$ python3 -q
>>> import numpy as np
>>> from numpy import linalg as LA
>>> np.set_printoptions(precision=2, suppress=True, linewidth=160)
>>> F = np.loadtxt("case10.csv", delimiter=",")
>>> print(F)
[[-0.43  0.66 -0.05  0.62]
 [-0.07 -0.67 -0.37  0.63]
 [ 0.43  0.32 -0.84 -0.11]
 [ 0.79  0.12  0.4   0.45]]
>>> # columns are unit length and at right angles
>>> A2 = LA.inv(F)
>>> print((np.abs(A2) > 1e-9).astype(int))
[[1 1 1 1]
 [1 1 1 1]
 [1 1 1 1]
 [1 1 1 1]]
>>> print(LA.det(F) * A2)
[[ 0.43  0.07 -0.43 -0.79]
 [-0.66  0.67 -0.32 -0.12]
 [ 0.05  0.37  0.84 -0.4 ]
 [-0.62 -0.63  0.11 -0.45]]
>>> print(A2)
[[-0.43 -0.07  0.43  0.79]
 [ 0.66 -0.67  0.32  0.12]
 [-0.05 -0.37 -0.84  0.4 ]
 [ 0.62  0.63 -0.11  0.45]]
>>> print(round(float(LA.cond(F)), 2))
1.0
>>> blk = np.stack([A2, 5 * A2, A2[::-1]])
>>> print(np.round(np.einsum("bij,cij->bc", blk, blk), 2) + 0)
[[  4.  20.   0.]
 [ 20. 100.   0.]
 [  0.   0.   4.]]
>>> print(LA.norm(blk, axis=(1, 2)))
[ 2. 10.  2.]
>>> x = np.array([9, -6, 4, 5])
>>> print(round(float(LA.det(F)), 2))
-1.0
>>> print([p for p in range(1, 25) if np.allclose(LA.matrix_power(F, p), np.eye(4))])
[]
>>> x = np.array([0, 1, 2, -2])
>>> print((F * x).sum(axis=1))
[-0.68 -2.69 -1.15  0.01]
>>> print(np.einsum("ij,j->i", F, x))
[-0.68 -2.69 -1.15  0.01]
>>> print(F @ np.eye(4)[1])
[ 0.66 -0.67  0.32  0.12]
>>> print((F @ x).argmax())
3
>>> J = np.load("arr.npy")
>>> print(J)
[[0.67 0.33]
 [0.33 0.67]]
>>> print(LA.norm(F, axis=0))
[1. 1. 1. 1.]
>>> print(LA.pinv(F))
[[-0.43 -0.07  0.43  0.79]
 [ 0.66 -0.67  0.32  0.12]
 [-0.05 -0.37 -0.84  0.4 ]
 [ 0.62  0.63 -0.11  0.45]]
>>> print(np.round(F[:, 1] @ F[:, 2], 2))
0.0
>>> print(np.round(F.T @ F, 2) + 0)
[[1. 0. 0. 0.]
 [0. 1. 0. 0.]
 [0. 0. 1. 0.]
 [0. 0. 0. 1.]]
>>> ev, vecs = LA.eigh(J)
>>> print((ev > 1e-8).sum(), (ev < -1e-8).sum())
2 0
>>> print(ev)
[0.34 1.  ]
>>> print(np.round(vecs.T @ vecs, 2) + 0)
[[1. 0.]
 [0. 1.]]
>>> print(ev.sum(), np.trace(J))
1.34 1.34
>>> print(LA.eigvalsh(J @ J))
[0.12 1.  ]
>>> print(np.unique(ev.round(6) + 0, return_counts=True)[1])
[1 1]
>>> print(np.allclose(J @ J.T, J.T @ J))
True
>>> print((J + J.T) / 2)
[[0.67 0.33]
 [0.33 0.67]]
>>> print(round(float(np.abs(LA.eigvals(J)).max()), 2))
1.0
>>> print(round(float(LA.det(J)), 2))
0.34
>>> print(J.sum(axis=1))
[1. 1.]
>>> print(np.abs(J).max())
0.67
>>> print(np.unravel_index(np.abs(J).argmax(), J.shape))
(np.int64(0), np.int64(0))
>>> print(J.mean(axis=0))
[0.5 0.5]
>>> print(np.count_nonzero(J))
4
>>> print(J.sum(axis=0))
[1. 1.]
>>> print(LA.svd(J, compute_uv=False))
[1.   0.34]
>>> A = np.load("out7.npy")
>>> print(A)
[[ 4 -2  1]
 [-2 -2  0]
 [ 1  0  2]]
>>> A2 = LA.inv(A)
>>> print(round(LA.slogdet(A)[0], 2))
-1.0
>>> print(np.round(LA.cond(A), 2))
2.89
>>> print((np.abs(A2) > 1e-9).astype(int))
[[1 1 1]
 [1 1 1]
 [1 1 1]]
>>> print(np.all(LA.eigvalsh(A) > 0))
False
>>> print([round(float(LA.det(A[:i, :i])), 2) + 0 for i in range(1, 4)])
[4.0, -12.0, -22.0]
>>> print(round(float(LA.eigvalsh(A).min()), 2))
-2.62
>>> ev, vecs = LA.eig(A)
>>> print(np.sort(LA.eigvals(A.T)))
[-2.62  1.7   4.92]
>>> print(np.sort(LA.eigvals(A @ A)))
[ 2.9   6.89 24.21]
>>> print(round(float(np.prod(ev)), 2))
-22.0
>>> A2 = np.array([[1, -2], [0, -1], [-2, 3]])
>>> print(np.einsum("ij,ij->i", A, A))
[21  8  5]
>>> print(np.einsum("ik,kj->ij", A, A2))
[[ 2 -3]
 [-2  6]
 [-3  4]]
>>> print(LA.matrix_rank(np.vstack([A, A2.T])))
3
>>> print(np.einsum("ij->j", A))
[ 3 -4  3]
>>> print(np.einsum("ik,kj->ji", A, A2))
[[ 2 -2 -3]
 [-3  6  4]]
>>> print(LA.matrix_rank(A @ A2))
2
>>> print(A @ A2)
[[ 2 -3]
 [-2  6]
 [-3  4]]
>>> def softmax(z):
...     e = np.exp(z - z.max(axis=-1, keepdims=True))
...     return e / e.sum(axis=-1, keepdims=True)
... 
>>> print(softmax(A[2] + 5))
[0.24 0.09 0.67]
>>> print(softmax(A[2]))
[0.24 0.09 0.67]
>>> S = A @ A.T / np.sqrt(3)
>>> print(softmax(S)[2] @ A)
[ 2.89 -1.29  1.35]
>>> print(np.round(softmax(S + np.triu(np.full(S.shape, -np.inf), 1)), 2) + 0)
[[1.   0.   0.  ]
 [0.   1.   0.  ]
 [0.64 0.01 0.36]]
>>> print(softmax(S).round(6).argmax(axis=1))
[0 1 0]
>>> mat = np.loadtxt("mat.csv", delimiter=",")
>>> print(mat)
[[ 0.72 -0.37  2.89]
 [ 0.48  2.95  0.25]
 [ 2.87 -0.4  -0.76]]
>>> x = np.array([0, -1, -1])
>>> print(LA.norm(mat @ x) <= LA.norm(mat, 2) * LA.norm(x) + 1e-9)
True
>>> print(np.einsum("ij,j->i", mat, x))
[-2.52 -3.21  1.17]
>>> print(np.sign((mat @ x).round(6)))
[-1. -1.  1.]
>>> print((mat * x).sum(axis=1))
[-2.52 -3.21  1.17]
>>> O = mat.astype(float).copy()
>>> for j in range(3):
...     O[:, j] -= O[:, :j] @ (O[:, :j].T @ O[:, j])
...     O[:, j] /= LA.norm(O[:, j])
... 
>>> print(np.round(O.T @ mat, 2) + 0)
[[3. 0. 0.]
 [0. 3. 0.]
 [0. 0. 3.]]
>>> r0 = np.array([1, -2, 2])
>>> print(np.cross(mat[1, :3], mat[2, :3]))
[-2.15  1.1  -8.67]
>>> print(np.round(np.correlate(mat[1], mat[2], "full"), 2) + 0)
[-0.37 -2.45  0.    8.38  0.73]
>>> A2 = mat / np.sqrt((mat ** 2).mean(axis=1, keepdims=True))
>>> print(LA.matrix_rank(mat - mat.mean(axis=1, keepdims=True)))
2
>>> print(LA.matrix_rank(A2) == LA.matrix_rank(mat))
True
>>> print(mat - mat.mean(axis=1, keepdims=True))
[[-0.36 -1.45  1.81]
 [-0.75  1.72 -0.97]
 [ 2.3  -0.97 -1.33]]
